$ python -q
>>> import numpy as np
>>> np.set_printoptions(precision=3, suppress=True, linewidth=160, floatmode="fixed")
>>> def tidy(a):
...     return np.round(a, 3) + 0
... 
>>> M = np.loadtxt("out13.csv", delimiter=",")
>>> print(M)
[[-1.590  0.013  0.998 -1.707]
 [-3.400  0.221  0.520 -2.801]
 [-2.641  1.605  1.011 -2.217]
 [-2.826 -1.011 -2.504 -1.129]
 [-1.318 -2.008 -1.520 -0.609]
 [-2.920  0.780  1.522 -2.768]
 [-4.774  2.174 -2.503 -2.075]
 [-3.283  4.033  0.504 -2.103]
 [-2.967  1.989 -1.987 -0.989]
 [-2.607 -1.163 -1.023 -1.670]
 [-3.596  3.203  1.003 -2.694]
 [-3.500  4.223 -1.008 -1.562]
 [-1.624 -2.840 -1.023 -1.191]
 [-4.402  1.770  0.515 -3.294]
 [-4.498  3.028 -2.968 -1.454]
 [-3.110 -1.816 -2.043 -1.713]
 [-3.913 -0.391 -0.481 -2.824]
 [-3.463  1.391 -2.972 -1.005]
 [-1.972  0.400 -1.998 -0.495]
 [-0.607 -1.603  0.995 -1.178]
 [-2.480  2.618 -0.999 -1.026]
 [-1.611  0.046  0.985 -1.706]
 [-4.081 -0.230 -1.987 -2.215]
 [-1.589  0.001  0.988 -1.723]
 [-4.292  2.818 -1.473 -2.090]
 [-1.912 -0.805  1.491 -2.294]
 [-2.115 -0.597  0.007 -1.700]
 [-5.094  1.389 -1.999 -2.717]
 [-4.900  1.178 -0.508 -3.271]
 [-2.529 -0.170 -3.001 -0.496]
 [-4.386 -1.018 -1.498 -2.781]
 [-2.411 -4.223 -1.475 -1.797]
 [-3.897  2.390  1.513 -3.270]
 [-4.137  2.629 -0.021 -2.696]
 [-4.590  1.970 -1.007 -2.686]
 [-1.898 -3.605 -0.496 -1.798]
 [-3.000  1.983 -2.015 -1.009]
 [-1.808  0.185 -0.449 -1.106]
 [-1.786  0.178 -0.443 -1.105]
 [-2.816 -0.975 -2.504 -1.080]
 [-1.505 -1.794 -3.015  0.022]
 [-1.602 -0.024  0.998 -1.739]
 [-0.512 -0.621 -1.020  0.010]
 [-4.010  3.620 -2.006 -1.521]]
>>> def softmax(z):
...     e = np.exp(z - z.max(axis=-1, keepdims=True))
...     return e / e.sum(axis=-1, keepdims=True)
... 
>>> print(tidy(softmax(M[2])))
[0.009 0.630 0.348 0.014]
>>> print(tidy(softmax(10 * M[2])))
[0.000 0.997 0.003 0.000]
>>> S = M @ M.T / np.sqrt(4)
>>> print(softmax(S).round(6).argmax(axis=1))
[32 28 32 27 31 32 14  7 14 30 32 14 31 28 14 30 28 14 14 31 14 32 27 32 14 13 28 27 27 14 27 31 32 28 27 31 14 27 27 27 31 32 31 14]
>>> print(tidy(softmax(S)[2] @ M))
[-4.138  2.307  0.177 -2.848]
>>> proj = M @ np.linalg.solve(M.T @ M, M.T)
>>> print(np.allclose(proj @ proj, proj))
True
>>> rng = np.random.default_rng(7196)
>>> idx = rng.permutation(4)
>>> out = M[:, idx] * rng.choice([-1, 1], 4)
>>> print(out)
[[-0.998 -0.013  1.707 -1.590]
 [-0.520 -0.221  2.801 -3.400]
 [-1.011 -1.605  2.217 -2.641]
 [ 2.504  1.011  1.129 -2.826]
 [ 1.520  2.008  0.609 -1.318]
 [-1.522 -0.780  2.768 -2.920]
 [ 2.503 -2.174  2.075 -4.774]
 [-0.504 -4.033  2.103 -3.283]
 [ 1.987 -1.989  0.989 -2.967]
 [ 1.023  1.163  1.670 -2.607]
 [-1.003 -3.203  2.694 -3.596]
 [ 1.008 -4.223  1.562 -3.500]
 [ 1.023  2.840  1.191 -1.624]
 [-0.515 -1.770  3.294 -4.402]
 [ 2.968 -3.028  1.454 -4.498]
 [ 2.043  1.816  1.713 -3.110]
 [ 0.481  0.391  2.824 -3.913]
 [ 2.972 -1.391  1.005 -3.463]
 [ 1.998 -0.400  0.495 -1.972]
 [-0.995  1.603  1.178 -0.607]
 [ 0.999 -2.618  1.026 -2.480]
 [-0.985 -0.046  1.706 -1.611]
 [ 1.987  0.230  2.215 -4.081]
 [-0.988 -0.001  1.723 -1.589]
 [ 1.473 -2.818  2.090 -4.292]
 [-1.491  0.805  2.294 -1.912]
 [-0.007  0.597  1.700 -2.115]
 [ 1.999 -1.389  2.717 -5.094]
 [ 0.508 -1.178  3.271 -4.900]
 [ 3.001  0.170  0.496 -2.529]
 [ 1.498  1.018  2.781 -4.386]
 [ 1.475  4.223  1.797 -2.411]
 [-1.513 -2.390  3.270 -3.897]
 [ 0.021 -2.629  2.696 -4.137]
 [ 1.007 -1.970  2.686 -4.590]
 [ 0.496  3.605  1.798 -1.898]
 [ 2.015 -1.983  1.009 -3.000]
 [ 0.449 -0.185  1.106 -1.808]
 [ 0.443 -0.178  1.105 -1.786]
 [ 2.504  0.975  1.080 -2.816]
 [ 3.015  1.794 -0.022 -1.505]
 [-0.998  0.024  1.739 -1.602]
 [ 1.020  0.621 -0.010 -0.512]
 [ 2.006 -3.620  1.521 -4.010]]
>>> left, _, VT = np.linalg.svd(M.T @ out)
>>> print(tidy(left @ VT))
[[ 0.000  0.000  0.000  1.000]
 [ 0.000 -1.000  0.000  0.000]
 [-1.000  0.000  0.000  0.000]
 [ 0.000  0.000 -1.000  0.000]]
>>> idx = M[:, 1] > np.median(M[:, 1])
>>> u = M[idx].mean(axis=0) - M[~idx].mean(axis=0)
>>> print(idx.astype(int))
[0 1 1 0 0 1 1 1 1 0 1 1 0 1 1 0 0 1 1 0 1 0 0 0 1 0 0 1 1 0 0 0 1 1 1 0 1 1 0 0 0 0 0 1]
>>> print(tidy((((M - M.mean(axis=0)) @ u > 0) == idx).mean()))
0.955
>>> print(((M - M.mean(axis=0)) @ u > 0).astype(int))
[0 1 1 0 0 1 1 1 1 0 1 1 0 1 1 0 0 1 0 0 1 0 0 0 1 0 0 1 1 0 0 0 1 1 1 0 1 0 0 0 0 0 0 1]
>>> W0 = np.load("case9.npy")
>>> print(W0)
[[ 0  2  3 -3  2  2 -2  0  3  1]
 [-2  0 -2 -4 -3 -1 -3 -3 -3  3]
 [-3  2  0 -2  1 -2 -1  2  0  0]
 [ 3  4  2  0 -2  0 -1 -2  1  0]
 [-2  3 -1  2  0 -2  3  2  0 -1]
 [-2  1  2  0  2  0 -1  0  4 -3]
 [ 2  3  1  1 -3  1  0 -1  2 -1]
 [ 0  3 -2  2 -2  0  1  0 -1 -1]
 [-3  3  0 -1  0 -4 -2  1  0  0]
 [-1 -3  0  0  1  3  1  1  0  0]]
>>> idx = rng.permutation(10)
>>> print(idx)
[0 9 8 7 2 1 4 5 3 6]
>>> out = W0[idx][:, idx]
>>> print(tidy(np.sort(np.abs(np.linalg.eigvals(out)))))
[0.656 0.656 1.400 1.400 3.383 3.383 8.779 8.779 9.752 9.752]
>>> u = np.array([2, 0, 0, 8, 9, 9, 6, 0, 2, 5])
>>> out = W0 + np.outer(u, np.eye(10)[8])
>>> print(out)
[[ 0.000  2.000  3.000 -3.000  2.000  2.000 -2.000  0.000  5.000  1.000]
 [-2.000  0.000 -2.000 -4.000 -3.000 -1.000 -3.000 -3.000 -3.000  3.000]
 [-3.000  2.000  0.000 -2.000  1.000 -2.000 -1.000  2.000  0.000  0.000]
 [ 3.000  4.000  2.000  0.000 -2.000  0.000 -1.000 -2.000  9.000  0.000]
 [-2.000  3.000 -1.000  2.000  0.000 -2.000  3.000  2.000  9.000 -1.000]
 [-2.000  1.000  2.000  0.000  2.000  0.000 -1.000  0.000 13.000 -3.000]
 [ 2.000  3.000  1.000  1.000 -3.000  1.000  0.000 -1.000  8.000 -1.000]
 [ 0.000  3.000 -2.000  2.000 -2.000  0.000  1.000  0.000 -1.000 -1.000]
 [-3.000  3.000  0.000 -1.000  0.000 -4.000 -2.000  1.000  2.000  0.000]
 [-1.000 -3.000  0.000  0.000  1.000  3.000  1.000  1.000  5.000  0.000]]
>>> print(np.linalg.matrix_rank(np.linalg.inv(out) - np.linalg.inv(W0), tol=1e-8))
1
